% python3 -q
>>> import numpy as np
>>> np.set_printoptions(suppress=True, linewidth=100)
>>> rng = np.random.default_rng(411)
>>> mat = np.eye(10, dtype=int)[rng.permutation(10)] * np.array([-4, 4, -2, 5, -2, 4, 0, -3, -1, 3])
>>> mat
array([[ 0,  4,  0,  0,  0,  0,  0,  0,  0,  0],
       [ 0,  0,  0,  0,  0,  0,  0, -3,  0,  0],
       [ 0,  0,  0,  0,  0,  0,  0,  0,  0,  3],
       [ 0,  0,  0,  0, -2,  0,  0,  0,  0,  0],
       [ 0,  0,  0,  0,  0,  0,  0,  0, -1,  0],
       [-4,  0,  0,  0,  0,  0,  0,  0,  0,  0],
       [ 0,  0,  0,  5,  0,  0,  0,  0,  0,  0],
       [ 0,  0,  0,  0,  0,  0,  0,  0,  0,  0],
       [ 0,  0,  0,  0,  0,  4,  0,  0,  0,  0],
       [ 0,  0, -2,  0,  0,  0,  0,  0,  0,  0]])
>>> r = np.linalg.matrix_rank(mat)
>>> r
np.int64(9)
>>> ns = np.linalg.svd(mat)[2][r:].T
>>> [int(np.linalg.matrix_rank(np.delete(mat, i, axis=0))) for i in range(10)]
[8, 8, 8, 8, 8, 8, 8, 9, 8, 8]
>>> ns.shape
(10, 1)
>>> mat @ ns
array([[0.],
       [0.],
       [0.],
       [0.],
       [0.],
       [0.],
       [0.],
       [0.],
       [0.],
       [0.]])
>>> ns[:, 0] / ns[np.abs(ns[:, 0]).round(6).argmax(), 0]
array([0., 0., 0., 0., 0., 0., 1., 0., 0., 0.])
>>> ns @ ns.T
array([[0., 0., 0., 0., 0., 0., 0., 0., 0., 0.],
       [0., 0., 0., 0., 0., 0., 0., 0., 0., 0.],
       [0., 0., 0., 0., 0., 0., 0., 0., 0., 0.],
       [0., 0., 0., 0., 0., 0., 0., 0., 0., 0.],
       [0., 0., 0., 0., 0., 0., 0., 0., 0., 0.],
       [0., 0., 0., 0., 0., 0., 0., 0., 0., 0.],
       [0., 0., 0., 0., 0., 0., 1., 0., 0., 0.],
       [0., 0., 0., 0., 0., 0., 0., 0., 0., 0.],
       [0., 0., 0., 0., 0., 0., 0., 0., 0., 0.],
       [0., 0., 0., 0., 0., 0., 0., 0., 0., 0.]])
>>> U, sv, vt = np.linalg.svd(mat, full_matrices=False)
>>> np.cumsum(sv ** 2) / np.sum(sv ** 2)
array([0.25, 0.41, 0.57, 0.73, 0.82, 0.91, 0.95, 0.99, 1.  , 1.  ])
>>> np.sqrt((sv ** 2).sum()), np.round(np.linalg.norm(mat), 2)
(np.float64(10.0), np.float64(10.0))
>>> (sv > 1e-8).sum()
np.int64(9)
>>> U, sv, vt = np.linalg.svd(mat)
>>> np.argmax(sv[:-1] / (sv[1:] + 1e-6)) + 1
np.int64(9)
>>> Y = U[:, :9] @ np.diag(sv[:9]) @ vt[:9]
>>> round(np.linalg.norm(mat - Y, 2), 2), sv[9]
(np.float64(0.0), np.float64(-0.0))
>>> np.linalg.matrix_rank(Y)
np.int64(9)
>>> Y
array([[ 0.,  4.,  0.,  0.,  0.,  0.,  0.,  0.,  0.,  0.],
       [ 0.,  0.,  0.,  0.,  0.,  0.,  0., -3.,  0.,  0.],
       [ 0.,  0.,  0.,  0.,  0.,  0.,  0.,  0.,  0.,  3.],
       [ 0.,  0.,  0.,  0., -2.,  0.,  0.,  0.,  0.,  0.],
       [ 0.,  0.,  0.,  0.,  0.,  0.,  0.,  0., -1.,  0.],
       [-4.,  0.,  0.,  0.,  0.,  0.,  0.,  0.,  0.,  0.],
       [ 0.,  0.,  0.,  5.,  0.,  0.,  0.,  0.,  0.,  0.],
       [ 0.,  0.,  0.,  0.,  0.,  0.,  0.,  0.,  0.,  0.],
       [ 0.,  0.,  0.,  0.,  0.,  4.,  0.,  0.,  0.,  0.],
       [ 0.,  0., -2.,  0.,  0.,  0.,  0.,  0.,  0.,  0.]])
>>> np.abs(mat - Y).max()
np.float64(0.0)
>>> round(float(np.linalg.norm(mat, 2) / np.linalg.norm(mat)), 2)
0.5
>>> np.argsort(-np.linalg.norm(mat, axis=0).round(6), kind="stable")[:3]
array([3, 0, 1])
>>> np.linalg.cond(mat) > 100
np.True_
>>> mat @ mat
array([[  0,   0,   0,   0,   0,   0,   0, -12,   0,   0],
       [  0,   0,   0,   0,   0,   0,   0,   0,   0,   0],
       [  0,   0,  -6,   0,   0,   0,   0,   0,   0,   0],
       [  0,   0,   0,   0,   0,   0,   0,   0,   2,   0],
       [  0,   0,   0,   0,   0,  -4,   0,   0,   0,   0],
       [  0, -16,   0,   0,   0,   0,   0,   0,   0,   0],
       [  0,   0,   0,   0, -10,   0,   0,   0,   0,   0],
       [  0,   0,   0,   0,   0,   0,   0,   0,   0,   0],
       [-16,   0,   0,   0,   0,   0,   0,   0,   0,   0],
       [  0,   0,   0,   0,   0,   0,   0,   0,   0,  -6]])
